$ python3 -q
>>> import numpy as np
>>> np.set_printoptions(suppress=True, linewidth=160)
>>> arr = np.load("a.npy")
>>> print(arr)
[[ 7.57  1.27  2.23  0.71 -1.06]
 [ 2.53 -2.7  -0.1   3.77 -0.03]
 [ 0.13  0.85  2.73  1.33  2.26]
 [ 2.94 -4.18  0.67 -3.01  0.25]
 [-2.57  2.11 -3.03  3.98  3.2 ]]
>>> x0 = np.array([2, 6, 8, 7, 5])
>>> y = arr @ x0
>>> beta, lr = np.zeros(5), 1 / np.linalg.norm(arr, 2) ** 2
>>> for i in range(250):
...     beta -= lr * arr.T @ (arr @ beta - y)
...     if i % 50 == 0: print(i, round(np.linalg.norm(arr @ beta - y), 2))
... 
0 45.52
50 0.25
100 0.01
150 0.0
200 0.0
>>> print(beta.round(2))
[2. 6. 8. 7. 5.]
>>> print(round(np.linalg.cond(arr), 2))
4.16
>>> A = np.load("case19.npy")
>>> print(A)
[[0 1 1 1]
 [1 0 0 1]
 [1 0 0 0]
 [1 1 0 0]]
>>> # equal to its transpose
>>> print(A.reshape(2, -1))
[[0 1 1 1 1 0 0 1]
 [1 0 0 0 1 1 0 0]]
>>> print(A.ravel(order="F"))
[0 1 1 1 1 0 0 1 1 0 0 0 1 1 0 0]
>>> T = A.reshape(4, 2, -1)
>>> print(np.einsum("ihd,ihd->ih", T, T))
[[1 2]
 [1 1]
 [1 0]
 [2 0]]
>>> out = np.array([[3, 0], [2, -1], [-3, 1], [3, -2], [3, 1]])
>>> cent = np.array([[0, 3, 3, 0], [1, 1, 0, -1]])
>>> X = out @ cent
>>> print(X)
[[ 0  9  9  0]
 [-1  5  6  1]
 [ 1 -8 -9 -1]
 [-2  7  9  2]
 [ 1 10  9 -1]]
>>> print(round(np.linalg.norm(X, 2) / np.linalg.norm(X), 2))
0.99
>>> print([round(float(x), 2) for x in np.linalg.svd(X, compute_uv=False)[:3]])
[26.05, 3.78, 0.0]
>>> print(np.linalg.cond(X) > 100)
True
>>> print(np.argsort(-np.linalg.norm(X, axis=0).round(6), kind="stable")[:3])
[2 1 0]
